>>> import numpy as np
>>> from numpy import linalg as LA
>>> np.set_printoptions(precision=4, suppress=True, linewidth=140, sign=" ")
>>> m1 = np.loadtxt("data.csv", delimiter=",")
>>> m1
array([[ 1.,  1.,  1.,  1.,  1.,  1.,  1.,  1.],
       [ 1.,  1.,  1.,  1., -1., -1., -1., -1.],
       [ 1.,  1., -1., -1.,  1.,  1., -1., -1.]])
>>> r0, g = m1[2], m1[0]
>>> r0 @ g
np.float64(0.0)
>>> p = (r0 @ g) / (r0 @ r0) * r0
>>> LA.matrix_rank(np.outer(r0, g))
np.int64(1)
>>> g - p
array([ 1.,  1.,  1.,  1.,  1.,  1.,  1.,  1.])
>>> theta = np.radians(180)
>>> R = np.eye(8)
>>> R[0, 0] = R[2, 2] = np.cos(theta)
>>> R[0, 2], R[2, 0] = -np.sin(theta), np.sin(theta)
>>> R.round(4) + 0
array([[-1.,  0.,  0.,  0.,  0.,  0.,  0.,  0.],
       [ 0.,  1.,  0.,  0.,  0.,  0.,  0.,  0.],
       [ 0.,  0., -1.,  0.,  0.,  0.,  0.,  0.],
       [ 0.,  0.,  0.,  1.,  0.,  0.,  0.,  0.],
       [ 0.,  0.,  0.,  0.,  1.,  0.,  0.,  0.],
       [ 0.,  0.,  0.,  0.,  0.,  1.,  0.,  0.],
       [ 0.,  0.,  0.,  0.,  0.,  0.,  1.,  0.],
       [ 0.,  0.,  0.,  0.,  0.,  0.,  0.,  1.]])
>>> B = m1 @ R.T
>>> np.allclose(LA.norm(m1, axis=1), LA.norm(B, axis=1))
True
>>> LA.svd(m1, compute_uv=False), LA.svd(B, compute_uv=False)
(array([ 2.8284,  2.8284,  2.8284]), array([ 2.8284,  2.8284,  2.8284]))
>>> np.count_nonzero(m1)
np.int64(24)
>>> np.zeros(3, 8)
Traceback (most recent call last):
  File "<python-input-19>", line 1, in <module>
    np.zeros(3, 8)
    ~~~~~~~~^^^^^^
TypeError: Cannot interpret '8' as a data type
>>> LA.svd(m1, compute_uv=False)
array([ 2.8284,  2.8284,  2.8284])
>>> m1.sum(axis=1)
array([ 8.,  0.,  0.])
>>> np.diff(m1, axis=0)
array([[ 0.,  0.,  0.,  0., -2., -2., -2., -2.],
       [ 0.,  0., -2., -2.,  2.,  2.,  0.,  0.]])
>>> np.unravel_index(np.abs(m1).argmax(), m1.shape)
(np.int64(0), np.int64(0))
>>> m1.sum(axis=0)
array([ 3.,  3.,  1.,  1.,  1.,  1., -1., -1.])
>>> m1.shape
(3, 8)
>>> B = m1 / np.sqrt((m1 ** 2).mean(axis=1, keepdims=True))
>>> B[0]
array([ 1.,  1.,  1.,  1.,  1.,  1.,  1.,  1.])
>>> m1 - m1.mean(axis=1, keepdims=True)
array([[ 0.,  0.,  0.,  0.,  0.,  0.,  0.,  0.],
       [ 1.,  1.,  1.,  1., -1., -1., -1., -1.],
       [ 1.,  1., -1., -1.,  1.,  1., -1., -1.]])
>>> B = np.array([[1, 3],
...     [5, 5],
...     [-1, -2],
...     [2, -5],
...     [-4, -2],
...     [-1, 4],
...     [3, -3],
...     [2, -2]])
>>> B.T @ m1.T
array([[ 7.,  7., -5.],
       [-2.,  4., 22.]])
>>> np.einsum("ik,kj->ji", m1, B)
array([[ 7.,  7., -5.],
       [-2.,  4., 22.]])
>>> np.einsum("ij,ij->i", m1, m1)
array([ 8.,  8.,  8.])
>>> E = np.load("test11.npy")
>>> E
array([[ 0.1013,  1.6653,  3.6918,  1.5458,  0.0182,  3.4626],
       [-3.9716,  0.2402, 11.6354,  3.3754,  0.8364, 10.1834],
       [ 0.4298,  2.0335,  3.8113, -0.3752,  1.9789,  3.174 ],
       [ 1.3726,  1.8103,  0.3128,  3.0735, -2.6359,  1.065 ],
       [-0.7262,  1.2992,  5.0763,  2.453 , -0.4276,  4.7516],
       [ 3.5115,  3.2032, -1.9246, -2.3998,  2.0916, -1.8197],
       [ 0.2953,  1.8364,  3.6234,  0.7357,  0.8055,  3.2459],
       [ 2.095 ,  2.4492,  0.0624,  0.0459,  0.3083,  0.2591],
       [ 2.8603,  2.2717, -2.7658,  2.8188, -3.4074, -1.4489],
       [-1.9784,  0.1641,  5.4274,  7.8947, -5.7523,  6.1208],
       [-0.1349,  2.1371,  5.816 , -2.2295,  4.5014,  4.4069],
       [ 1.8514,  2.9231,  2.2151, -3.7589,  4.8306,  1.2203],
       [-1.6038,  1.838 ,  9.3256, -3.0738,  6.5156,  7.0457],
       [-0.747 ,  1.6098,  6.0705,  0.2372,  2.1196,  5.1038],
       [ 0.1105,  1.5589,  3.3452,  2.309 , -0.8606,  3.3379],
       [ 1.1214,  1.7293,  0.8238,  3.1376, -2.5296,  1.4865],
       [ 1.0176,  1.7719,  1.2627,  2.6322, -1.8779,  1.7366],
       [-1.5473,  1.5011,  8.1452, -0.6023,  3.6507,  6.5957],
       [ 5.9808,  3.9813, -6.9984, -2.9078,  0.9083, -5.9802],
       [ 4.5528,  2.9641, -5.7659,  1.3567, -2.9453, -4.1414],
       [ 0.9841,  2.7613,  4.3316, -4.3611,  6.1383,  2.793 ],
       [ 2.5925,  2.4415, -1.4531,  1.0945, -1.2455, -0.7435],
       [ 2.5956,  2.1077, -2.4638,  3.4375, -3.9254, -1.0836],
       [ 2.8409,  2.5627, -1.8347,  0.7431, -1.0213, -1.1192],
       [ 2.0877,  2.513 ,  0.2759, -0.4158,  0.8411,  0.3376],
       [-0.8784,  1.4401,  5.9556,  1.1623,  1.1562,  5.1969]])
>>> # rows and columns are dependent
>>> W2 = E[[10, 8]].astype(float)
>>> for _ in range(3):
...     idx = LA.norm(E[:, None] - W2, axis=-1).argmin(axis=1)
...     W2 = np.array([E[idx == j].mean(axis=0) for j in range(2)])
... 
>>> idx
array([ 0,  0,  0,  1,  0,  1,  0,  1,  1,  0,  0,  0,  0,  0,  0,  1,  1,  0,  1,  1,  0,  1,  1,  1,  1,  0])
>>> np.abs(W2[1] - W2[0]).argmax()
np.int64(2)
>>> Uu, sigma, Vt = LA.svd(E)
>>> evecs = Vt[:(sigma > 1e-8).sum()]
>>> rng = np.random.default_rng(216)
>>> vec = E[23] + 2 * E[8] + rng.integers(2) * np.eye(6)[3]
>>> vec
array([ 8.5615,  7.106 , -7.3664,  7.3807, -7.8362, -4.017 ])
>>> np.allclose(evecs.T @ evecs @ vec, vec)
False
>>> np.unique(E.round(6), axis=0).shape
(26, 6)
>>> np.allclose(E[:-1].T @ LA.lstsq(E[:-1].T, E[-1])[0], E[-1])
True
>>> np.abs(np.diag(LA.qr(E)[1])) > 1e-9
array([ True,  True,  True, False, False, False])
>>> LA.lstsq(E[:-1].T, E[-1])[2]
np.int32(3)
>>> np.round(np.trace(LA.pinv(E) @ E), 4)
np.float64(3.0)
>>> B = np.array([[-1, 2, -1],
...     [0, -2, 0],
...     [3, -3, 0],
...     [-1, 1, -2],
...     [-3, 3, 3],
...     [2, 2, 2]])
>>> LA.matrix_rank(E @ B)
np.int64(3)
>>> np.einsum("ij->j", E)
array([ 24.8136,  52.814 ,  58.0014,  17.9289,  10.0716,  55.1869])
>>> LA.matrix_rank(np.vstack([E, B.T]))
np.int64(6)
>>> X = np.loadtxt("dump.csv", delimiter=",")
>>> X
array([[ 0., -3.,  2., -1.,  4., -1.,  0.,  1., -2.,  0.],
       [-3.,  0., -1., -2.,  1., -1., -1., -2.,  0., -3.],
       [ 2., -1.,  2., -4., -3.,  0.,  1.,  3.,  1.,  1.],
       [-1., -2., -4.,  0.,  0.,  0.,  4.,  2.,  1., -4.],
       [ 4.,  1., -3.,  0., -2.,  0., -3., -1., -1.,  2.],
       [-1., -1.,  0.,  0.,  0.,  2.,  1.,  2., -1., -3.],
       [ 0., -1.,  1.,  4., -3.,  1., -2.,  0., -3., -2.],
       [ 1., -2.,  3.,  2., -1.,  2.,  0., -2.,  0.,  2.],
       [-2.,  0.,  1.,  1., -1., -1., -3.,  0.,  0.,  0.],
       [ 0., -3.,  1., -4.,  2., -3., -2.,  2.,  0., -2.]])
>>> evals, evecs = LA.eigh(X)
>>> np.abs(evecs[:, -1]).round(6).argmax()
np.int64(3)
>>> np.round(evecs.T @ X @ evecs, 4) + 0
array([[-10.6496,   0.    ,   0.    ,   0.    ,   0.    ,   0.    ,   0.    ,   0.    ,   0.    ,   0.    ],
       [  0.    ,  -7.752 ,   0.    ,   0.    ,   0.    ,   0.    ,   0.    ,   0.    ,   0.    ,   0.    ],
       [  0.    ,   0.    ,  -6.2804,   0.    ,   0.    ,   0.    ,   0.    ,   0.    ,   0.    ,   0.    ],
       [  0.    ,   0.    ,   0.    ,  -3.0437,   0.    ,   0.    ,   0.    ,   0.    ,   0.    ,   0.    ],
       [  0.    ,   0.    ,   0.    ,   0.    ,  -0.8839,   0.    ,   0.    ,   0.    ,   0.    ,   0.    ],
       [  0.    ,   0.    ,   0.    ,   0.    ,   0.    ,   1.3906,   0.    ,   0.    ,   0.    ,   0.    ],
       [  0.    ,   0.    ,   0.    ,   0.    ,   0.    ,   0.    ,   2.6269,   0.    ,   0.    ,   0.    ],
       [  0.    ,   0.    ,   0.    ,   0.    ,   0.    ,   0.    ,   0.    ,   4.9563,   0.    ,   0.    ],
       [  0.    ,   0.    ,   0.    ,   0.    ,   0.    ,   0.    ,   0.    ,   0.    ,   6.9914,   0.    ],
       [  0.    ,   0.    ,   0.    ,   0.    ,   0.    ,   0.    ,   0.    ,   0.    ,   0.    ,   8.6444]])
>>> idx = rng.permutation(10)
>>> idx
array([ 3,  1,  7,  8,  4,  6,  0,  9,  2,  5])
>>> B = X[idx][:, idx]
>>> np.allclose(B, X)
False
>>> B
array([[ 0., -2.,  2.,  1.,  0.,  4., -1., -4., -4.,  0.],
       [-2.,  0., -2.,  0.,  1., -1., -3., -3., -1., -1.],
       [ 2., -2., -2.,  0., -1.,  0.,  1.,  2.,  3.,  2.],
       [ 1.,  0.,  0.,  0., -1., -3., -2.,  0.,  1., -1.],
       [ 0.,  1., -1., -1., -2., -3.,  4.,  2., -3.,  0.],
       [ 4., -1.,  0., -3., -3., -2.,  0., -2.,  1.,  1.],
       [-1., -3.,  1., -2.,  4.,  0.,  0.,  0.,  2., -1.],
       [-4., -3.,  2.,  0.,  2., -2.,  0., -2.,  1., -3.],
       [-4., -1.,  3.,  1., -3.,  1.,  2.,  1.,  2.,  0.],
       [ 0., -1.,  2., -1.,  0.,  1., -1., -3.,  0.,  2.]])
>>> np.diag(B)
array([ 0.,  0., -2.,  0., -2., -2.,  0., -2.,  2.,  2.])
